$ python -q
>>> import numpy as np
>>> np.set_printoptions(suppress=True, linewidth=100)
>>> C = np.sign(np.array([[-2, 2, -1, -1], [2, 2, 2, -2], [-1, -2, -2, 1], [0, -2, 2, 0]]))
>>> Y = (np.tril(C, -1) + np.eye(4)) @ (np.triu(C, 1) + np.eye(4))
>>> ev = np.array([2, -4, 1, 2])
>>> data = np.rint(Y * ev @ np.linalg.inv(Y)) + 0
>>> data
array([[ 21.,   1.,  20., -13.],
       [ 36.,   2.,  36., -24.],
       [-37.,  -1., -36.,  25.],
       [-18.,   0., -18.,  14.]])
>>> hat = np.triu(np.array([[-4, 2, -3, -2], [-1, 2, 4, 2], [-4, 4, 2, -5], [2, 5, -2, -5]]), 1) + np.eye(4)
>>> Y = hat @ data @ np.linalg.inv(hat)
>>> np.round(np.linalg.det(Y), 1)
np.float64(-16.0)
>>> np.linalg.matrix_rank(Y)
np.int64(4)
>>> Y
array([[  240.,  -472.,  2844., 15480.],
       [ -148.,   294., -1764., -9600.],
       [   53.,  -107.,   641.,  3480.],
       [  -18.,    36.,  -216., -1174.]])
>>> data @ data
array([[-29.,   3., -30.,  21.],
       [-72.,   4., -72.,  48.],
       [ 69.,  -3.,  70., -45.],
       [ 36.,   0.,  36., -20.]])
>>> np.allclose(data, data.T)
False
>>> np.round(np.linalg.matrix_power(data, 3), 1)
array([[ 231.,    7.,  230., -151.],
       [ 432.,    8.,  432., -288.],
       [-439.,   -7., -438.,  295.],
       [-216.,    0., -216.,  152.]])
>>> (data + data.T) / 2
array([[ 21. ,  18.5,  -8.5, -15.5],
       [ 18.5,   2. ,  17.5, -12. ],
       [ -8.5,  17.5, -36. ,   3.5],
       [-15.5, -12. ,   3.5,  14. ]])
>>> def softmax(z):
...     e = np.exp(z - z.max(axis=-1, keepdims=True))
...     return e / e.sum(axis=-1, keepdims=True)
... 
>>> np.round(softmax(data[2]), 1) + 0
array([0., 0., 0., 1.])
>>> np.round(softmax(10 * data[2]), 1) + 0
array([0., 0., 0., 1.])
>>> att = data @ data.T / np.sqrt(4)
>>> softmax(att).round(6).argmax(axis=1)
array([1, 1, 2, 2])
>>> np.round(softmax(att + np.triu(np.full(att.shape, -np.inf), 1)), 1) + 0
array([[1., 0., 0., 0.],
       [0., 1., 0., 0.],
       [0., 0., 1., 0.],
       [0., 0., 1., 0.]])
>>> x = np.array([2, 2, 0, 3])
>>> rhs = data @ x
>>> coef, lr = np.zeros(4), 1 / np.linalg.norm(data, 2) ** 2
>>> for i in range(12):
...     coef -= lr * data.T @ (data @ coef - rhs)
...     if i % 2 == 0: print(i, round(np.linalg.norm(data @ coef - rhs), 1))
... 
0 8.3
2 8.3
4 8.3
6 8.3
8 8.3
10 8.3
>>> print(np.round(np.linalg.cond(data), 1))
919.2
>>> q = data.astype(float).copy()
>>> for j in range(4):
...     q[:, j] -= q[:, :j] @ (q[:, :j].T @ q[:, j])
...     q[:, j] /= np.linalg.norm(q[:, j])
... 
>>> np.round(q.T @ q, 1) + 0
array([[1., 0., 0., 0.],
       [0., 1., 0., 0.],
       [0., 0., 1., 0.],
       [0., 0., 0., 1.]])
>>> q.round(1) + 0
array([[ 0.4,  0.2, -0.7, -0.6],
       [ 0.6,  0.6,  0.5,  0. ],
       [-0.6,  0.4,  0.3, -0.6],
       [-0.3,  0.7, -0.4,  0.5]])
>>> np.round(q.T @ data, 1) + 0
array([[ 58.6,   2.2,  57.6, -39.5],
       [  0. ,   1. ,   0.2,   1.6],
       [  0. ,   0. ,   1. ,  -1.5],
       [  0. ,   0. ,   0. ,   0.3]])
>>> F = np.loadtxt("layer5.csv", delimiter=",")
>>> F.round(1) + 0
array([[-8.2,  1.5,  2.7, -2.5,  1.7,  3.9, -0.1],
       [ 1.7,  2.8,  1.9, -5.7,  6.4,  1.9,  2.9],
       [ 6.8,  1.7,  0.1, -3.9,  5.1, -0.6,  2.9],
       [ 0. , -2.9, -2.3,  5.8, -6.3, -2.5, -2.7],
       [-1.8, -2.8, -1.9,  5.7, -6.4, -1.9, -2.9],
       [ 8.5,  0.9, -0.9, -2.3,  3.5, -1.9,  2.4],
       [ 7.7, -1.7, -2.8,  3. , -2.3, -3.9, -0.2],
       [ 8.3,  1. , -0.7, -2.5,  3.8, -1.7,  2.5],
       [-8.5,  1.3,  2.6, -2. ,  1.2,  3.8, -0.4],
       [ 9.1, -0.2, -1.8, -0.3,  1.4, -3. ,  1.6],
       [ 3.9,  2.5,  1.3, -5.3,  6.2,  1. ,  3.1],
       [ 6.2, -2.2, -3. ,  4.2, -3.8, -3.9, -1. ],
       [-4.4,  2.6,  2.9, -5. ,  4.9,  3.7,  1.7],
       [-6. ,  2.3,  3. , -4.3,  3.9,  3.9,  1. ],
       [ 0.2, -2.9, -2.3,  5.8, -6.3, -2.6, -2.7],
       [ 3.3,  2.6,  1.5, -5.4,  6.3,  1.3,  3.1],
       [ 7.8, -1.7, -2.8,  2.9, -2.2, -3.9, -0.1],
       [ 8.6, -1.2, -2.6,  1.9, -1. , -3.7,  0.5],
       [-8.8, -0.5,  1.2,  1.6, -2.8,  2.3, -2.2],
       [-6.7,  2.1,  2.9, -3.8,  3.3,  3.9,  0.7],
       [ 8.8,  0.6, -1.2, -1.7,  2.9, -2.3,  2.2],
       [-6.4, -1.9, -0.3,  4.2, -5.4,  0.3, -3. ],
       [ 2.7,  2.7,  1.6, -5.6,  6.4,  1.5,  3. ],
       [ 7.8,  1.3, -0.4, -3.1,  4.3, -1.3,  2.7],
       [ 7.1, -2. , -2.9,  3.5, -3. , -4. , -0.5],
       [ 8.9, -0.9, -2.4,  1.2, -0.2, -3.5,  0.9],
       [-1.7, -2.8, -1.9,  5.7, -6.4, -1.9, -2.9],
       [-4.3, -2.4, -1.1,  5.2, -6.1, -0.8, -3.1],
       [ 2.4,  2.7,  1.7, -5.6,  6.4,  1.6,  3. ],
       [ 6. , -2.3, -3. ,  4.2, -3.9, -3.9, -1. ],
       [-3.7, -2.5, -1.3,  5.4, -6.2, -1.1, -3.1],
       [ 5.5, -2.4, -3. ,  4.5, -4.2, -3.9, -1.2],
       [-4.6, -2.4, -1. ,  5.1, -6. , -0.7, -3.1],
       [-0.3,  2.9,  2.4, -5.8,  6.2,  2.6,  2.7],
       [ 8.8, -0.9, -2.4,  1.3, -0.4, -3.6,  0.8],
       [ 6.8,  1.8,  0.1, -4. ,  5.1, -0.6,  2.9],
       [ 8.1,  1.1, -0.6, -2.8,  4. , -1.5,  2.6],
       [ 6.7, -2.1, -2.9,  3.8, -3.3, -3.9, -0.7],
       [-8.5, -0.9,  0.9,  2.3, -3.5,  1.9, -2.4],
       [-6.9,  2. ,  2.9, -3.7,  3.2,  4. ,  0.6]])
>>> Uu, sv, vt = np.linalg.svd(F, full_matrices=False)
>>> np.allclose(Uu * sv @ vt, F)
True
>>> print(Uu.shape, sv.shape, vt.shape)
(40, 7) (7,) (7, 7)
>>> np.round(Uu.T @ F @ vt.T, 1) + 0
array([[45. ,  0. ,  0. ,  0. ,  0. ,  0. ,  0. ],
       [ 0. , 44.4,  0. ,  0. ,  0. ,  0. ,  0. ],
       [ 0. ,  0. ,  0. ,  0. ,  0. ,  0. ,  0. ],
       [ 0. ,  0. ,  0. ,  0. ,  0. ,  0. ,  0. ],
       [ 0. ,  0. ,  0. ,  0. ,  0. ,  0. ,  0. ],
       [ 0. ,  0. ,  0. ,  0. ,  0. ,  0. ,  0. ],
       [ 0. ,  0. ,  0. ,  0. ,  0. ,  0. ,  0. ]])
>>> print(np.round(np.cumsum(sv ** 2) / np.sum(sv ** 2), 1))
[0.5 1.  1.  1.  1.  1.  1. ]
>>> np.round(vt @ vt.T, 1) + 0
array([[1., 0., 0., 0., 0., 0., 0.],
       [0., 1., 0., 0., 0., 0., 0.],
       [0., 0., 1., 0., 0., 0., 0.],
       [0., 0., 0., 1., 0., 0., 0.],
       [0., 0., 0., 0., 1., 0., 0.],
       [0., 0., 0., 0., 0., 1., 0.],
       [0., 0., 0., 0., 0., 0., 1.]])
